In [1]: import numpy as np

In [2]: import numpy.linalg as la

In [3]: np.set_printoptions(precision=2, suppress=True, linewidth=140)

In [4]: def rd(a):
   ...:     return np.round(a, 2) + 0
   ...: 

In [5]: J = np.array([[-5, 0, 0], [-1, -2, 0], [0, -4, -4]])

In [6]: J
Out[6]: 
array([[-5,  0,  0],
       [-1, -2,  0],
       [ 0, -4, -4]])

In [7]: np.kron(np.eye(2, dtype=int), J)
Out[7]: 
array([[-5,  0,  0,  0,  0,  0],
       [-1, -2,  0,  0,  0,  0],
       [ 0, -4, -4,  0,  0,  0],
       [ 0,  0,  0, -5,  0,  0],
       [ 0,  0,  0, -1, -2,  0],
       [ 0,  0,  0,  0, -4, -4]])

In [8]: np.einsum("ii->", J)
Out[8]: np.int64(-11)

In [9]: rd(la.det(2 * J)), rd(la.det(J))
Out[9]: (np.float64(-320.0), np.float64(-40.0))

In [10]: rd(la.det(J[::-1]))
Out[10]: np.float64(40.0)

In [11]: np.poly(J)
Out[11]: array([ 1., 11., 38., 40.])

In [12]: rd(la.eigvals(J))
Out[12]: array([-4., -2., -5.])

In [13]: m1 = np.load("w.npy")

In [14]: m1
Out[14]: 
array([[1, 9, 8, 0],
       [0, 1, 9, 8],
       [8, 0, 1, 9],
       [9, 8, 0, 1]])

In [15]: m1 @ np.ones(4)
Out[15]: array([18., 18., 18., 18.])

In [16]: m1 @ (-1.0) ** np.arange(4)
Out[16]: array([0., 0., 0., 0.])

In [17]: np.fft.fft(m1[0])
Out[17]: array([18.+0.j, -7.-9.j,  0.+0.j, -7.+9.j])

In [18]: M2 = m1 / la.norm(m1, axis=1, keepdims=True)

In [19]: cov = M2 @ M2.T

In [20]: rd(la.norm(M2, axis=1))
Out[20]: array([1., 1., 1., 1.])

In [21]: rd(np.degrees(np.arccos(np.clip(cov[2, 1], -1, 1))))
Out[21]: np.float64(56.3)

In [22]: rd(cov[2])
Out[22]: array([0.11, 0.55, 1.  , 0.55])

In [23]: rng = np.random.default_rng(546)

In [24]: K = np.eye(5, dtype=int)[rng.permutation(5)]

In [25]: K
Out[25]: 
array([[1, 0, 0, 0, 0],
       [0, 0, 0, 1, 0],
       [0, 1, 0, 0, 0],
       [0, 0, 0, 0, 1],
       [0, 0, 1, 0, 0]])

In [26]: M2 = K / np.sqrt((K ** 2).mean(axis=1, keepdims=True))

In [27]: la.matrix_rank(K - K.mean(axis=1, keepdims=True))
Out[27]: np.int64(4)

In [28]: rd(la.norm(M2, axis=1))
Out[28]: array([2.24, 2.24, 2.24, 2.24, 2.24])

In [29]: K - K.mean(axis=1, keepdims=True)
Out[29]: 
array([[ 0.8, -0.2, -0.2, -0.2, -0.2],
       [-0.2, -0.2, -0.2,  0.8, -0.2],
       [-0.2,  0.8, -0.2, -0.2, -0.2],
       [-0.2, -0.2, -0.2, -0.2,  0.8],
       [-0.2, -0.2,  0.8, -0.2, -0.2]])

In [30]: rd(np.sort(np.abs(la.eigvals(K)))[::-1])
Out[30]: array([1., 1., 1., 1., 1.])

In [31]: print(K.sum(axis=1))
[1 1 1 1 1]

In [32]: K @ np.ones(5)
Out[32]: array([1., 1., 1., 1., 1.])

In [33]: pr = np.eye(5)[1]

In [34]: for _ in range(6):
    ...:     pr = pr @ K
    ...:     print(pr.round(2))
    ...: 
[0. 0. 0. 1. 0.]
[0. 0. 0. 0. 1.]
[0. 0. 1. 0. 0.]
[0. 1. 0. 0. 0.]
[0. 0. 0. 1. 0.]
[0. 0. 0. 0. 1.]

In [35]: x = np.array([1, 3, 2, -3, 2])

In [36]: rhs = K @ x

In [37]: rhs
Out[37]: array([ 1, -3,  3,  2,  2])

In [38]: rd(la.solve(K, K[:, 3]))
Out[38]: array([0., 0., 0., 1., 0.])

In [39]: lab = rng.permutation(5)

In [40]: lab
Out[40]: array([0, 2, 4, 3, 1])

In [41]: M2 = K[lab][:, lab]

In [42]: np.allclose(M2, K)
Out[42]: False

In [43]: print(np.diag(M2))
[1 0 0 0 0]

In [44]: data = np.load("sample4.npy")

In [45]: data
Out[45]: 
array([[3, 4, 4, 7, 7],
       [8, 3, 5, 5, 0],
       [8, 3, 4, 9, 4]])

In [46]: theta = np.radians(15)

In [47]: r_ = np.eye(5)

In [48]: r_[4, 4] = r_[0, 0] = np.cos(theta)

In [49]: r_[4, 0], r_[0, 4] = -np.sin(theta), np.sin(theta)

In [50]: rd(r_)
Out[50]: 
array([[ 0.97,  0.  ,  0.  ,  0.  ,  0.26],
       [ 0.  ,  1.  ,  0.  ,  0.  ,  0.  ],
       [ 0.  ,  0.  ,  1.  ,  0.  ,  0.  ],
       [ 0.  ,  0.  ,  0.  ,  1.  ,  0.  ],
       [-0.26,  0.  ,  0.  ,  0.  ,  0.97]])

In [51]: M2 = data @ r_.T

In [52]: np.allclose(la.norm(data, axis=1), la.norm(M2, axis=1))
Out[52]: True

In [53]: rd(la.det(r_)), rd(np.trace(r_))
Out[53]: (np.float64(1.0), np.float64(4.93))

In [54]: u = np.array([1, 2])

In [55]: np.cross(data[2, :3], data[1, :3])
Out[55]: array([ 3, -8,  0])

In [56]: print(np.polyval(u, data[2]))
[10  5  6 11  6]

In [57]: np.array([np.convolve(row, u, "same") for row in data])
Out[57]: 
array([[ 3, 10, 12, 15, 21],
       [ 8, 19, 11, 15, 10],
       [ 8, 19, 10, 17, 22]])

In [58]: M2 = np.array([[4, -8], [8, 3]])

In [59]: cent = np.kron(M2, data)

In [60]: print(cent.shape)
(6, 10)

In [61]: cent
Out[61]: 
array([[ 12,  16,  16,  28,  28, -24, -32, -32, -56, -56],
       [ 32,  12,  20,  20,   0, -64, -24, -40, -40,   0],
       [ 32,  12,  16,  36,  16, -64, -24, -32, -72, -32],
       [ 24,  32,  32,  56,  56,   9,  12,  12,  21,  21],
       [ 64,  24,  40,  40,   0,  24,   9,  15,  15,   0],
       [ 64,  24,  32,  72,  32,  24,   9,  12,  27,  12]])

In [62]: la.matrix_rank(cent)
Out[62]: np.int64(6)

In [63]: cent.shape
Out[63]: (6, 10)

In [64]: print(cent.sum(axis=0))
[ 228  120  156  252  132  -95  -50  -65 -105  -55]

In [65]: rd(la.svd(cent, compute_uv=False))
Out[65]: array([185.49, 165.4 ,  58.41,  52.08,  19.08,  17.01])

In [66]: np.diff(cent, axis=0)
Out[66]: 
array([[ 20,  -4,   4,  -8, -28, -40,   8,  -8,  16,  56],
       [  0,   0,  -4,  16,  16,   0,   0,   8, -32, -32],
       [ -8,  20,  16,  20,  40,  73,  36,  44,  93,  53],
       [ 40,  -8,   8, -16, -56,  15,  -3,   3,  -6, -21],
       [  0,   0,  -8,  32,  32,   0,   0,  -3,  12,  12]])

In [67]: cent - cent[0]
Out[67]: 
array([[  0,   0,   0,   0,   0,   0,   0,   0,   0,   0],
       [ 20,  -4,   4,  -8, -28, -40,   8,  -8,  16,  56],
       [ 20,  -4,   0,   8, -12, -40,   8,   0, -16,  24],
       [ 12,  16,  16,  28,  28,  33,  44,  44,  77,  77],
       [ 52,   8,  24,  12, -28,  48,  41,  47,  71,  56],
       [ 52,   8,  16,  44,   4,  48,  41,  44,  83,  68]])

In [68]: la.matrix_rank(cent)
Out[68]: np.int64(6)

In [69]: np.abs(cent).max()
Out[69]: np.int64(72)

In [70]: M2 = np.array([[-3, 3], [5, 0], [1, -3], [-5, 0], [-2, 0]])

In [71]: np.einsum("ik,kj->ij", data, M2)
Out[71]: 
array([[-34,  -3],
       [-29,   9],
       [-58,  12]])

In [72]: np.einsum("ik,kj->ji", data, M2)
Out[72]: 
array([[-34, -29, -58],
       [ -3,   9,  12]])

In [73]: print(la.matrix_rank(np.vstack([data, M2.T])))
5

In [74]: np.einsum("ij,ij->i", data, data)
Out[74]: array([139, 123, 186])

In [75]: la.matrix_rank(data @ M2)
Out[75]: np.int64(2)

In [76]: E = np.loadtxt("case8.csv", delimiter=",")

In [77]: E
Out[77]: 
array([[ 0.,  0.,  0.,  0.],
       [-5.,  7.,  8., -5.],
       [ 0.,  8.,  9., -3.],
       [ 5.,  3., -3.,  1.],
       [-1.,  2.,  3., -4.],
       [ 9.,  6.,  1., -1.],
       [ 0.,  0.,  0.,  0.],
       [ 5.,  3., -3.,  1.],
       [ 0.,  8.,  9., -3.],
       [-4.,  5.,  5., -1.],
       [ 4.,  5.,  0., -3.],
       [-4.,  5.,  5., -1.],
       [ 4.,  5.,  0., -3.],
       [ 0.,  8.,  9., -3.],
       [ 0.,  0.,  0.,  0.],
       [ 4., 13.,  9., -6.],
       [-4.,  5.,  5., -1.],
       [-5.,  7.,  8., -5.],
       [ 0.,  0.,  0.,  0.]])

In [78]: x = np.array([1, 1, 2, -1])

In [79]: rhs = E @ x

In [80]: c, lr = np.zeros(4), 1 / la.norm(E, 2) ** 2

In [81]: for i in range(300):
    ...:     c -= lr * E.T @ (E @ c - rhs)
    ...:     if i % 50 == 0: print(i, round(la.norm(E @ c - rhs), 2))
    ...: 
0 10.66
50 2.35
100 0.98
150 0.41
200 0.17
250 0.07

In [82]: print(rd(c))
[ 1.  1.  2. -1.]

In [83]: rd(la.cond(E))
Out[83]: np.float64(7.59)

In [84]: Xs = E - E.mean(axis=0)

In [85]: Uu, sigma, Vt = la.svd(Xs, full_matrices=False)

In [86]: rd((sigma ** 2).sum() ** 2 / (sigma ** 4).sum())
Out[86]: np.float64(1.93)

In [87]: rd(sigma ** 2 / (sigma ** 2).sum())
Out[87]: array([0.66, 0.29, 0.03, 0.02])

In [88]: rd(np.abs(Vt[-1]))
Out[88]: array([0.39, 0.69, 0.59, 0.14])

In [89]: print(rd(Vt[0] * np.sign(Vt[0, np.abs(Vt[0]).argmax()])))
[-0.38  0.47  0.74 -0.29]

In [90]: np.abs(Vt[0]).argmax()
Out[90]: np.int64(2)

In [91]: la.matrix_rank(Xs)
Out[91]: np.int64(4)

In [92]: proj = E @ la.solve(E.T @ E, E.T)

In [93]: print(rd(np.trace(proj)))
4.0

In [94]: la.matrix_rank(np.eye(19) - proj)
Out[94]: np.int64(15)

In [95]: M = np.loadtxt("a.csv", delimiter=",")

In [96]: M
Out[96]: 
array([[ 2.,  1.,  2.,  1.],
       [ 1., -8.,  2., -3.],
       [ 2.,  2., 10.,  0.],
       [ 1., -3.,  0.,  6.]])

In [97]: # symmetric, so the eigenvalues are real

In [98]: ev, vecs = la.eigh(M)

In [99]: print(rd(ev.sum()), np.trace(M))
10.0 10.0

In [100]: rd(la.svd(M, compute_uv=False))
Out[100]: array([10.73,  8.91,  6.75,  1.43])

In [101]: np.abs(vecs[:, -1]).round(6).argmax()
Out[101]: np.int64(2)

In [102]: print(np.unique(ev.round(6) + 0, return_counts=True)[1])
[1 1 1 1]

In [103]: rd(vecs.T @ vecs)
Out[103]: 
array([[1., 0., 0., 0.],
       [0., 1., 0., 0.],
       [0., 0., 1., 0.],
       [0., 0., 0., 1.]])

In [104]: x = np.array([1, -1, 5, -4])

In [105]: a = np.maximum(M @ x, 0)

In [106]: rd(np.tanh(M @ x))
Out[106]: array([ 1.,  1.,  1., -1.])

In [107]: M.T @ a
Out[107]: array([ 145., -141.,  576.,  -86.])

In [108]: np.flatnonzero(a > 1e-9)
Out[108]: array([0, 1, 2])

In [109]: ev, vecs = la.eig(M)

In [110]: rd(ev)
Out[110]: array([-8.91,  1.43, 10.73,  6.75])

In [111]: lab = rng.permutation(4)

In [112]: lab
Out[112]: array([0, 2, 3, 1])

In [113]: M2 = M[lab][:, lab]

In [114]: np.allclose(M2, M)
Out[114]: False

In [115]: np.diag(M2)
Out[115]: array([ 2., 10.,  6., -8.])

In [116]: M2
Out[116]: 
array([[ 2.,  2.,  1.,  1.],
       [ 2., 10.,  0.,  2.],
       [ 1.,  0.,  6., -3.],
       [ 1.,  2., -3., -8.]])

In [117]: np.trace(M2)
Out[117]: np.float64(10.0)

In [118]: feats = np.array([[0, 1, 2, -3], [2, 3, 3, 2], [3, -3, -1, 3], [0, -1, 2, -2]])

In [119]: feats[3] = feats[2]

In [120]: feats
Out[120]: 
array([[ 0,  1,  2, -3],
       [ 2,  3,  3,  2],
       [ 3, -3, -1,  3],
       [ 3, -3, -1,  3]])

In [121]: # row 3 repeats row 2

In [122]: np.allclose(feats, feats.T)
Out[122]: False

In [123]: np.trace(feats)
Out[123]: np.int64(5)

In [124]: rd(la.det(feats))
Out[124]: np.float64(0.0)

In [125]: rd(np.sort(np.abs(la.eigvals(feats))))
Out[125]: array([0.  , 1.56, 4.08, 4.08])

In [126]: feats @ feats
Out[126]: 
array([[ -1,   6,   4,  -1],
       [ 21,  -4,   8,  15],
       [  0, -12,  -5,  -9],
       [  0, -12,  -5,  -9]])

In [127]: (feats - feats.T) / 2
Out[127]: 
array([[ 0. , -0.5, -0.5, -3. ],
       [ 0.5,  0. ,  3. ,  2.5],
       [ 0.5, -3. ,  0. ,  2. ],
       [ 3. , -2.5, -2. ,  0. ]])

In [128]: la.matrix_power(feats, 2)
Out[128]: 
array([[ -1,   6,   4,  -1],
       [ 21,  -4,   8,  15],
       [  0, -12,  -5,  -9],
       [  0, -12,  -5,  -9]])

In [129]: (feats + feats.T) / 2
Out[129]: 
array([[ 0. ,  1.5,  2.5,  0. ],
       [ 1.5,  3. ,  0. , -0.5],
       [ 2.5,  0. , -1. ,  1. ],
       [ 0. , -0.5,  1. ,  3. ]])

In [130]: Uu, sigma, Vt = la.svd(feats)

In [131]: vecs = Vt[:(sigma > 1e-8).sum()]

In [132]: x = feats[0] + 4 * feats[3] + rng.integers(2) * np.eye(4)[1]

In [133]: x
Out[133]: array([ 12., -11.,  -2.,   9.])

In [134]: rd(np.diag(vecs.T @ vecs))
Out[134]: array([0.72, 0.78, 0.58, 0.93])

In [135]: rd(vecs.T @ vecs)
Out[135]: 
array([[ 0.72, -0.25,  0.34,  0.15],
       [-0.25,  0.78,  0.31,  0.13],
       [ 0.34,  0.31,  0.58, -0.18],
       [ 0.15,  0.13, -0.18,  0.93]])

In [136]: u = np.array([5, -2])

In [137]: np.cross(feats[0, :3], feats[2, :3])
Out[137]: array([ 5,  6, -3])

In [138]: np.polyval(u, feats[0])
Out[138]: array([ -2,   3,   8, -17])

In [139]: np.array([np.convolve(row, u, "same") for row in feats])
Out[139]: 
array([[  0,   5,   8, -19],
       [ 10,  11,   9,   4],
       [ 15, -21,   1,  17],
       [ 15, -21,   1,  17]])

In [140]: Uu, sigma, Vt = la.svd(feats)

In [141]: np.argmax(sigma[:-1] / (sigma[1:] + 1e-6)) + 1
Out[141]: np.int64(3)

In [142]: rd(sigma)
Out[142]: array([7.99, 5.13, 2.4 , 0.  ])

In [143]: M2 = Uu[:, :3] @ np.diag(sigma[:3]) @ Vt[:3]

In [144]: rd(la.norm(feats - M2) / la.norm(feats))
Out[144]: np.float64(0.0)

In [145]: rd(la.norm(feats - M2, 2)), rd(sigma[3])
Out[145]: (np.float64(0.0), np.float64(0.0))
